$ python -q
>>> import numpy as np
>>> from numpy import linalg as LA
>>> np.set_printoptions(suppress=True, linewidth=160)
>>> def tidy(a):
...     return np.round(a, 3) + 0
... 
>>> M = np.loadtxt("w.csv", delimiter=",")
>>> M
array([[-0.079,  0.443],
       [-0.2  ,  0.6  ]])
>>> LA.matrix_rank(M)
np.int64(2)
>>> np.count_nonzero(M)
np.int64(4)
>>> M.sum(axis=0)
array([-0.279,  1.043])
>>> np.unravel_index(np.abs(M).argmax(), M.shape)
(np.int64(1), np.int64(1))
>>> tidy(LA.norm(M))
np.float64(0.776)
>>> np.abs(M).max()
np.float64(0.6)
>>> print(tidy(M.mean(axis=0)))
[-0.14   0.522]
>>> Q, R = LA.qr(M)
>>> print(tidy(np.abs(np.diag(R))))
[0.215 0.192]
>>> print(np.trace(Q @ Q.T))
2.0
>>> print(tidy(abs(R[0, 0])), tidy(LA.norm(M[:, 0])))
0.215 0.215
>>> rng = np.random.default_rng(92206)
>>> labels = rng.permutation(2)
>>> Y = M[:, labels] * rng.choice([-1, 1], 2)
>>> Y
array([[-0.079,  0.443],
       [-0.2  ,  0.6  ]])
>>> left, _, vt = LA.svd(M.T @ Y)
>>> tidy(left @ vt)
array([[1., 0.],
       [0., 1.]])
>>> J = 2 * np.eye(4) + np.ones((4, 4))
>>> J
array([[3., 1., 1., 1.],
       [1., 3., 1., 1.],
       [1., 1., 3., 1.],
       [1., 1., 1., 3.]])
>>> Q, R = LA.qr(J)
>>> tidy(Q)
array([[-0.866,  0.387,  0.254, -0.189],
       [-0.289, -0.904,  0.254, -0.189],
       [-0.289, -0.129, -0.93 , -0.189],
       [-0.289, -0.129, -0.085,  0.945]])
>>> tidy(R)
array([[-3.464, -2.309, -2.309, -2.309],
       [ 0.   , -2.582, -1.033, -1.033],
       [ 0.   ,  0.   , -2.366, -0.676],
       [ 0.   ,  0.   ,  0.   ,  2.268]])
>>> tidy(np.trace(Q @ Q.T))
np.float64(4.0)
>>> tidy(Q @ R)
array([[3., 1., 1., 1.],
       [1., 3., 1., 1.],
       [1., 1., 3., 1.],
       [1., 1., 1., 3.]])
>>> tidy(np.abs(np.diag(R)))
array([3.464, 2.582, 2.366, 2.268])
>>> w, evecs = LA.eigh(J)
>>> print(tidy(w.sum()), np.trace(J))
12.0 12.0
>>> print(tidy(LA.eigvalsh(J + -2 * np.eye(4))))
[0. 0. 0. 4.]
>>> tidy(evecs.T @ evecs)
array([[1., 0., 0., 0.],
       [0., 1., 0., 0.],
       [0., 0., 1., 0.],
       [0., 0., 0., 1.]])
>>> Y = np.array([[1, 1], [0, 1], [1, 1], [1, 0]])
>>> np.einsum("ij->j", J)
array([6., 6., 6., 6.])
>>> LA.matrix_rank(J @ Y)
np.int64(2)
>>> np.einsum("ik,kj->ji", J, Y)
array([[5., 3., 5., 5.],
       [5., 5., 5., 3.]])
>>> (J @ J)[0]
array([12.,  8.,  8.,  8.])
>>> J @ np.ones(4)
array([6., 6., 6., 6.])
>>> np.fft.fft(J[0])
array([6.+0.j, 2.+0.j, 2.+0.j, 2.+0.j])
>>> w, evecs = LA.eig(J)
>>> print(tidy(np.sort(LA.eigvals(LA.inv(J)))))
[0.167 0.5   0.5   0.5  ]
>>> tidy(J @ evecs[:, 0] - w[0] * evecs[:, 0])
array([0., 0., 0., 0.])
>>> tidy(np.prod(w))
np.float64(48.0)
>>> tidy(w)
array([2., 6., 2., 2.])
>>> X = np.loadtxt("out13.csv", delimiter=",")
>>> X
array([[ 0.055,  0.941, -2.006, -0.017, -1.139],
       [-0.023,  1.023, -2.05 , -0.019, -1.024],
       [-0.031,  0.978, -1.982, -0.055, -0.973],
       [-0.125,  0.949, -2.005, -0.011, -1.048],
       [-0.026,  1.048, -2.061,  0.007, -0.965],
       [ 0.035,  0.952, -1.976,  0.012, -1.097],
       [-0.033,  1.012, -2.026,  0.054, -0.992],
       [-0.009,  0.932, -2.029,  0.151, -1.006],
       [-0.08 ,  0.923, -1.943,  0.017, -0.973],
       [ 1.016, -3.05 ,  0.987,  1.061,  3.011],
       [ 1.036, -3.07 ,  0.957,  0.866,  2.905],
       [ 0.917, -3.049,  0.92 ,  1.027,  2.951],
       [ 1.019, -2.962,  1.023,  1.102,  3.055],
       [ 1.049, -2.997,  0.987,  0.98 ,  3.064],
       [ 1.053, -3.018,  0.933,  0.998,  2.931],
       [ 1.034, -2.931,  1.101,  0.911,  3.003],
       [ 0.861, -3.007,  0.92 ,  0.966,  2.99 ],
       [ 1.039, -3.025,  0.943,  0.947,  3.063]])
>>> W2 = X[[8, 14]].astype(float)
>>> for _ in range(7):
...     labels = LA.norm(X[:, None] - W2, axis=-1).argmin(axis=1)
...     W2 = np.array([X[labels == j].mean(axis=0) for j in range(2)])
... 
>>> labels
array([0, 0, 0, 0, 0, 0, 0, 0, 0, 1, 1, 1, 1, 1, 1, 1, 1, 1])
>>> np.abs(W2[1] - W2[0]).argmax()
np.int64(4)
>>> tidy(W2[1] - W2[0])
array([ 1.029, -3.985,  2.983,  0.969,  4.021])
>>> np.bincount(labels)
array([9, 9])
>>> tidy(W2)
array([[-0.026,  0.973, -2.009,  0.015, -1.024],
       [ 1.003, -3.012,  0.975,  0.984,  2.997]])
>>> d = LA.norm(X[:, None] - X[None], axis=-1)
>>> print(d.shape)
(18, 18)
>>> print((d + 1e9 * np.eye(18)).round(6).argmin(axis=1))
[ 5  4  1  8  1  0  4  6  2 12 14 16  9 17  9 13 11 13]
>>> tidy(d[:5, :5])
array([[0.   , 0.167, 0.196, 0.202, 0.228],
       [0.167, 0.   , 0.103, 0.136, 0.07 ],
       [0.196, 0.103, 0.   , 0.133, 0.123],
       [0.202, 0.136, 0.133, 0.   , 0.173],
       [0.228, 0.07 , 0.123, 0.173, 0.   ]])
>>> d[7].round(6).argsort(kind="stable")[:4]
array([7, 6, 8, 5])
>>> print(d.mean(axis=1).argmax())
12
>>> np.unravel_index(d.round(6).argmax(), d.shape)
(np.int64(1), np.int64(9))
>>> left, sigma, vt = LA.svd(X)
>>> np.argmax(sigma[:-1] / (sigma[1:] + 1e-6)) + 1
np.int64(2)
>>> Y = left[:, :2] @ np.diag(sigma[:2]) @ vt[:2]
>>> tidy(np.abs(X - Y).max())
np.float64(0.133)
>>> u, g = X[0], X[13]
>>> print(tidy(u @ u))
6.21
>>> tidy(u @ g)
np.float64(-8.249)
>>> pr = (u @ g) / (u @ u) * u
>>> print(tidy((g - pr) @ u))
0.0
>>> tidy(LA.norm(u + g) ** 2 + LA.norm(u - g) ** 2)
np.float64(55.23)
>>> LA.matrix_rank(np.outer(u, g))
np.int64(1)
>>> tidy(LA.norm(X, 2) / LA.norm(X))
np.float64(0.951)
>>> print(LA.cond(X) > 100)
False
>>> [round(float(x), 3) for x in LA.svd(X, compute_uv=False)[:3]]
[14.829, 4.822, 0.276]
>>> round(np.log10(LA.cond(X)))
2
>>> np.argsort(-LA.norm(X, axis=0).round(6), kind="stable")[:3]
array([4, 1, 2])
>>> W2 = np.sign(np.array([[1, 1, 2], [1, 1, 1], [0, 1, 0]]))
>>> Y = (np.tril(W2, -1) + np.eye(3)) @ (np.triu(W2, 1) + np.eye(3))
>>> w = np.array([-8, 8, 0])
>>> K = np.rint(Y * w @ LA.inv(Y)) + 0
>>> K
array([[-32.,  24.,  -8.],
       [-48.,  40., -16.],
       [-16.,  16.,  -8.]])
>>> x0 = np.array([-1, 0, 5])
>>> print((K @ x0).argmax())
0
>>> K @ np.eye(3)[2]
array([ -8., -16.,  -8.])
>>> LA.norm(K @ x0) <= LA.norm(K, 2) * LA.norm(x0) + 1e-9
np.True_
>>> (K * x0).sum(axis=1)
array([ -8., -32., -24.])
>>> K @ (2 * x0)
array([-16., -64., -48.])
>>> u, g = K[1], K[0]
>>> u @ u
np.float64(4160.0)
>>> u @ g
np.float64(2624.0)
>>> pr = (u @ g) / (u @ u) * u
>>> tidy(pr)
array([-30.277,  25.231, -10.092])
>>> np.outer(u, g)
array([[ 1536., -1152.,   384.],
       [-1280.,   960.,  -320.],
       [  512.,  -384.,   128.]])
>>> tidy(g - pr)
array([-1.723, -1.231,  2.092])
>>> mat = np.array([[-2, 2], [0, 0], [1, 3], [-2, 2]])
>>> tidy(LA.norm(mat, 1)), tidy(LA.norm(mat, np.inf))
(np.float64(7.0), np.float64(4.0))
>>> tidy(LA.norm(mat) ** 2 / LA.norm(mat, 2) ** 2)
np.float64(1.34)
>>> tidy(LA.norm(mat, axis=0))
array([3.   , 4.123])
>>> tidy(LA.norm(mat[1] - mat[2]))
np.float64(3.162)
>>> F = np.loadtxt("m.csv", delimiter=",")
>>> tidy(F)
array([[-0.225, -0.403,  0.887],
       [-0.54 , -0.706, -0.458],
       [ 0.811, -0.583, -0.059]])
>>> x0 = np.array([1, 2, 1])
>>> tidy(F.T @ (F @ x0))
array([1., 2., 1.])
>>> tidy(np.abs(LA.eigvals(F)))
array([1., 1., 1.])
>>> tidy(LA.inv(F))
array([[-0.225, -0.54 ,  0.811],
       [-0.403, -0.706, -0.583],
       [ 0.887, -0.458, -0.059]])
>>> 3 - LA.matrix_rank(F - np.eye(3), tol=1e-8)
np.int64(1)
>>> [p for p in range(1, 25) if np.allclose(LA.matrix_power(F, p), np.eye(3))]
[]
>>> tidy(np.sort(np.abs(np.degrees(np.angle(LA.eigvals(F))))))
array([  0.   , 174.226, 174.226])
>>> proj = np.triu(np.array([[1, 4, 3], [0, 2, 1], [2, 4, 1]]), 1) + np.eye(3)
>>> Y = proj @ F @ LA.inv(proj)
>>> tidy(LA.det(Y))
np.float64(1.0)
>>> t3 = np.stack([F, 4 * F, F[::-1]])
>>> LA.matrix_rank(t3)
array([3, 3, 3])
>>> print(LA.matrix_rank(t3.reshape(3, -1)))
2
>>> t3.shape
(3, 3, 3)
>>> Q, evecs = LA.qr(F[:, :2])[0], LA.qr(F[:, 2:])[0]
>>> sigma = LA.svd(Q.T @ evecs, compute_uv=False)
>>> print((sigma > 0.9).sum())
0
>>> tidy(LA.norm(F))
np.float64(1.732)
>>> LA.matrix_rank(F)
np.int64(3)
>>> tidy(np.diff(F, axis=0))
array([[-0.315, -0.303, -1.345],
       [ 1.351,  0.124,  0.399]])
>>> print(tidy(F.mean(axis=0)))
[ 0.015 -0.564  0.124]
>>> tidy(np.abs(F).max())
np.float64(0.887)
>>> print(np.unravel_index(np.abs(F).argmax(), F.shape))
(np.int64(0), np.int64(2))
>>> tidy(LA.svd(F, compute_uv=False))
array([1., 1., 1.])
>>> tidy(F - F[0])
array([[ 0.   ,  0.   ,  0.   ],
       [-0.315, -0.303, -1.345],
       [ 1.036, -0.18 , -0.946]])
>>> np.count_nonzero(F)
np.int64(9)
>>> F.shape
(3, 3)
>>> tidy(F.sum(axis=0))
array([ 0.045, -1.691,  0.371])
